% python3 -q
>>> import numpy as np
>>> from numpy import linalg as LA
>>> np.set_printoptions(precision=3, suppress=True, linewidth=160)
>>> rd = lambda a: np.round(a, 3) + 0
>>> feats = np.array([[0, 2, -3, -1, 5, -2, -1, 0, 1],
...     [1, -1, -2, -1, -1, -1, 4, 5, 4],
...     [5, 4, 2, 1, 5, -5, 2, 4, 3],
...     [5, 3, -1, 0, 1, 4, -2, 3, -2],
...     [0, 2, 5, 1, -4, -5, 2, 5, 5],
...     [3, -5, 5, 5, 0, -2, -3, 0, 4],
...     [3, -3, -2, 5, -4, 1, 4, 4, -4],
...     [5, -5, -5, 3, 5, 0, 2, 0, -2],
...     [1, 3, -5, 5, 5, 0, -3, 3, 1],
...     [4, 1, -3, -3, -2, 5, -1, 1, -2],
...     [-4, 0, 5, 1, -4, 2, -4, -2, -1],
...     [-3, 5, 5, -4, 1, -3, -4, 1, -1],
...     [1, 2, -1, 3, -5, 3, 5, 3, -2],
...     [2, 2, -3, -5, 0, -5, -3, -3, 3],
...     [5, 1, -2, -4, 1, -3, -2, 1, 4],
...     [-5, 0, 5, -3, 3, 2, -3, -5, -3]])
>>> feats[2] = feats[5]
>>> feats
array([[ 0,  2, -3, -1,  5, -2, -1,  0,  1],
       [ 1, -1, -2, -1, -1, -1,  4,  5,  4],
       [ 3, -5,  5,  5,  0, -2, -3,  0,  4],
       [ 5,  3, -1,  0,  1,  4, -2,  3, -2],
       [ 0,  2,  5,  1, -4, -5,  2,  5,  5],
       [ 3, -5,  5,  5,  0, -2, -3,  0,  4],
       [ 3, -3, -2,  5, -4,  1,  4,  4, -4],
       [ 5, -5, -5,  3,  5,  0,  2,  0, -2],
       [ 1,  3, -5,  5,  5,  0, -3,  3,  1],
       [ 4,  1, -3, -3, -2,  5, -1,  1, -2],
       [-4,  0,  5,  1, -4,  2, -4, -2, -1],
       [-3,  5,  5, -4,  1, -3, -4,  1, -1],
       [ 1,  2, -1,  3, -5,  3,  5,  3, -2],
       [ 2,  2, -3, -5,  0, -5, -3, -3,  3],
       [ 5,  1, -2, -4,  1, -3, -2,  1,  4],
       [-5,  0,  5, -3,  3,  2, -3, -5, -3]])
>>> out = np.c_[feats[:, :8] @ np.array([[6, -5, 9, 7, -7, 2, -9, -3],
...     [-7, 7, -5, -7, -5, 4, -4, 7],
...     [-3, 1, 6, 5, -6, -5, 6, -2],
...     [1, -5, -8, 7, -8, -7, 3, 8],
...     [-4, -7, 6, -8, 6, -8, -3, -5],
...     [8, -2, -3, 3, -5, 4, 3, 2],
...     [-2, 8, -9, 1, 3, 1, -8, 0],
...     [-6, -2, 6, -2, 2, 0, -8, -8]]), np.array([-2, -3, 3, -1, -2, 1, 2, -2, 1, -3, -3, -3, -2, -2, 0, 2])]
>>> out
array([[-40, -23,  25, -83,  53, -19, -42, -17,  -2],
       [-24,  22,   1,  -4,  39,  23, -92, -51,  -3],
       [ 33, -90,  75, 107, -65, -85,  56, -18,   3],
       [ 26, -42,  54,   5, -58,  33, -62, -13,  -1],
       [-86,  58,  15,  27, -31, -10, -34, -18,  -2],
       [ 33, -90,  75, 107, -65, -85,  56, -18,   1],
       [ 42, -13, -49,  98, -43,   9, -61,   4,   2],
       [ 59, -99,  28,  28,  32, -44, -77, -41,  -2],
       [-27, -79,  -1, -53,  -5, -39, -51,  19,   1],
       [ 67,  -7,  25,  13, -29,  83, -46, -11,  -3],
       [ 14,  16, -20,  42, -60,  -4, 135,  50,  -3],
       [-98,  40,  67, -82,   9,  -7,  37, -17,  -3],
       [ 14,  56, -97,  57, -59,  51, -54,  44,  -2],
       [-14,  18,  54, -62,  44,  39, -26, -12,  -2],
       [ -5, -19,  99, -31,  21,  30, -77, -55,   0],
       [ -8,   6,  18, -42,  18, -33, 127,  10,   2]])
>>> LA.matrix_rank(out)
np.int64(9)
>>> LA.matrix_rank(np.c_[feats, out])
np.int64(10)
>>> rd(LA.norm(out - feats @ LA.lstsq(feats, out)[0], axis=0))
array([0.   , 0.   , 0.   , 0.   , 0.   , 0.   , 0.   , 0.   , 6.806])
>>> x0 = np.array([1, 0, 3, 1, -3, -1, -3, 1, 1])
>>> target = feats @ x0
>>> rd(LA.lstsq(feats, target)[0])
array([ 1.,  0.,  3.,  1., -3., -1., -3.,  1.,  1.])
>>> target
array([-19,  -5,  38,   2,  37,  38,   1, -30, -11,  -5,  31,  20,  -1,   2,   6,  -3])
>>> rd(LA.pinv(feats) @ feats)
array([[1., 0., 0., 0., 0., 0., 0., 0., 0.],
       [0., 1., 0., 0., 0., 0., 0., 0., 0.],
       [0., 0., 1., 0., 0., 0., 0., 0., 0.],
       [0., 0., 0., 1., 0., 0., 0., 0., 0.],
       [0., 0., 0., 0., 1., 0., 0., 0., 0.],
       [0., 0., 0., 0., 0., 1., 0., 0., 0.],
       [0., 0., 0., 0., 0., 0., 1., 0., 0.],
       [0., 0., 0., 0., 0., 0., 0., 1., 0.],
       [0., 0., 0., 0., 0., 0., 0., 0., 1.]])
>>> rd(LA.solve(feats.T @ feats, feats.T @ target))
array([ 1.,  0.,  3.,  1., -3., -1., -3.,  1.,  1.])
>>> rng = np.random.default_rng(270932)
>>> target = target + 0.1 * rng.normal(size=16)
>>> rd(target)
array([-19.095,  -4.937,  38.134,   2.046,  36.993,  37.977,   1.081, -29.906, -11.198,  -4.953,  31.018,  20.105,  -1.021,   2.201,   6.064,  -3.223])
>>> b, *_ = LA.lstsq(feats, target)
>>> [round(float(LA.norm(LA.solve(feats.T @ feats + lam * np.eye(9), feats.T @ target))), 2) for lam in (0, 1, 10, 100)]
[5.68, 5.63, 5.28, 3.7]
>>> rd(LA.norm(target - feats @ b))
np.float64(0.237)
>>> out = feats / LA.norm(feats, axis=1, keepdims=True)
>>> G = out @ out.T
>>> rd(np.degrees(np.arccos(np.clip(G[8, 0], -1, 1))))
np.float64(48.868)
>>> C = np.array([[-1, -1, -1, -3, 3],
...     [-1, 2, 2, 0, -2],
...     [3, -3, 0, -1, -1],
...     [2, 0, 2, 1, 2]])
>>> F = rng.normal(size=(19, 4)) @ C + np.array([6, -2, -4, -8, -7])
>>> rd(F)
array([[ -0.164,  -1.61 ,  -7.082, -15.107,  -0.76 ],
       [  5.004,  -1.548,  -4.547,  -8.285,  -4.379],
       [  6.079,  -2.515,  -6.451,  -5.914,  -2.459],
       [ 10.459,  -4.532,  -2.956,  -6.409, -10.616],
       [  5.909,  -1.819,  -1.894, -10.966,  -1.294],
       [  6.262,  -3.536,  -6.243,  -8.065,  -4.395],
       [  2.864,  -1.543,  -4.764, -11.896,  -7.98 ],
       [  7.993,  -4.009,  -4.193,  -8.314,  -9.864],
       [  9.868,  -5.287,  -1.563, -11.565,  -3.625],
       [  5.615,  -4.598,  -8.497,  -8.878,  -0.123],
       [  3.128,  -1.234,  -5.533,  -9.66 ,  -7.459],
       [ 11.351,  -1.614,   1.491,  -4.139, -10.617],
       [  8.542,  -9.278,  -9.239, -12.555,  -6.065],
       [ 10.178,  -2.568,   0.075,  -6.856,  -6.559],
       [  7.741,   0.339,  -0.956,  -3.645,  -4.236],
       [  7.155,  -0.096,  -2.313,  -3.93 ,  -3.758],
       [ -3.26 ,   5.387,  -3.182, -10.285,  -4.175],
       [ -1.908,   4.096,  -7.122,  -5.091,  -6.591],
       [  6.58 ,   3.986,   2.701,  -2.283,  -9.656]])
>>> cen = F - F.mean(axis=0)
>>> evecs = LA.svd(cen)[2][:1]
>>> out = cen - cen @ evecs.T @ evecs
>>> rd((cen @ evecs.T).std(axis=0))
array([5.138])
>>> rd(LA.norm(out) / LA.norm(cen))
np.float64(0.744)
>>> rd(np.cov(cen @ evecs.T, rowvar=False))
np.float64(27.871)
>>> rd(np.diag(evecs.T @ evecs))
array([0.396, 0.003, 0.225, 0.214, 0.162])
>>> LA.norm(out, axis=1).round(6).argmax()
np.int64(12)
>>> rd(out.std(axis=0))
array([2.313, 3.392, 2.097, 2.398, 2.413])
>>> out = np.array([[1, 0, 3, 2, 1, 0, 2, 0, 1, 1, 0, 0, 1],
...     [3, 0, 2, 1, 1, 1, 1, 0, 3, 3, 0, 1, 1],
...     [2, 0, 1, 2, 0, 2, 1, 0, 0, 1, 2, 2, 0],
...     [1, 1, 0, 3, 1, 1, 1, 1, 0, 1, 1, 2, 3],
...     [3, 1, 0, 0, 1, 0, 2, 0, 0, 1, 3, 1, 3],
...     [3, 2, 2, 0, 0, 0, 0, 0, 1, 0, 2, 3, 0],
...     [2, 2, 1, 3, 1, 3, 2, 2, 0, 1, 0, 2, 2],
...     [1, 2, 1, 3, 1, 0, 0, 2, 3, 0, 0, 1, 3],
...     [2, 3, 3, 1, 0, 0, 1, 0, 2, 1, 0, 3, 2],
...     [0, 3, 2, 3, 2, 3, 1, 0, 3, 1, 3, 1, 0],
...     [3, 1, 2, 3, 0, 3, 0, 2, 1, 1, 0, 3, 2],
...     [3, 3, 1, 0, 3, 0, 0, 2, 2, 2, 3, 2, 1],
...     [3, 2, 0, 3, 2, 0, 1, 0, 3, 1, 2, 0, 3]])
>>> out[-1] = out[0]
>>> K = out + 0.05 * np.eye(13)
>>> K
array([[1.05, 0.  , 3.  , 2.  , 1.  , 0.  , 2.  , 0.  , 1.  , 1.  , 0.  , 0.  , 1.  ],
       [3.  , 0.05, 2.  , 1.  , 1.  , 1.  , 1.  , 0.  , 3.  , 3.  , 0.  , 1.  , 1.  ],
       [2.  , 0.  , 1.05, 2.  , 0.  , 2.  , 1.  , 0.  , 0.  , 1.  , 2.  , 2.  , 0.  ],
       [1.  , 1.  , 0.  , 3.05, 1.  , 1.  , 1.  , 1.  , 0.  , 1.  , 1.  , 2.  , 3.  ],
       [3.  , 1.  , 0.  , 0.  , 1.05, 0.  , 2.  , 0.  , 0.  , 1.  , 3.  , 1.  , 3.  ],
       [3.  , 2.  , 2.  , 0.  , 0.  , 0.05, 0.  , 0.  , 1.  , 0.  , 2.  , 3.  , 0.  ],
       [2.  , 2.  , 1.  , 3.  , 1.  , 3.  , 2.05, 2.  , 0.  , 1.  , 0.  , 2.  , 2.  ],
       [1.  , 2.  , 1.  , 3.  , 1.  , 0.  , 0.  , 2.05, 3.  , 0.  , 0.  , 1.  , 3.  ],
       [2.  , 3.  , 3.  , 1.  , 0.  , 0.  , 1.  , 0.  , 2.05, 1.  , 0.  , 3.  , 2.  ],
       [0.  , 3.  , 2.  , 3.  , 2.  , 3.  , 1.  , 0.  , 3.  , 1.05, 3.  , 1.  , 0.  ],
       [3.  , 1.  , 2.  , 3.  , 0.  , 3.  , 0.  , 2.  , 1.  , 1.  , 0.05, 3.  , 2.  ],
       [3.  , 3.  , 1.  , 0.  , 3.  , 0.  , 0.  , 2.  , 2.  , 2.  , 3.  , 2.05, 1.  ],
       [1.  , 0.  , 3.  , 2.  , 1.  , 0.  , 2.  , 0.  , 1.  , 1.  , 0.  , 0.  , 1.05]])
>>> out = np.array([[-2, 5],
...     [5, -2],
...     [-2, 5],
...     [3, 2],
...     [-3, -1],
...     [3, -2],
...     [-2, 5],
...     [-1, 5],
...     [5, -4],
...     [-5, 3],
...     [-4, -1],
...     [-5, 1],
...     [-1, -5]])
>>> rd(np.einsum("ij,ij->i", K, K))
array([22.102, 37.002, 23.102, 30.302, 35.102, 31.002, 45.202, 39.202, 42.202, 56.102, 51.002, 54.202, 22.102])
>>> LA.matrix_rank(K @ out)
np.int64(2)
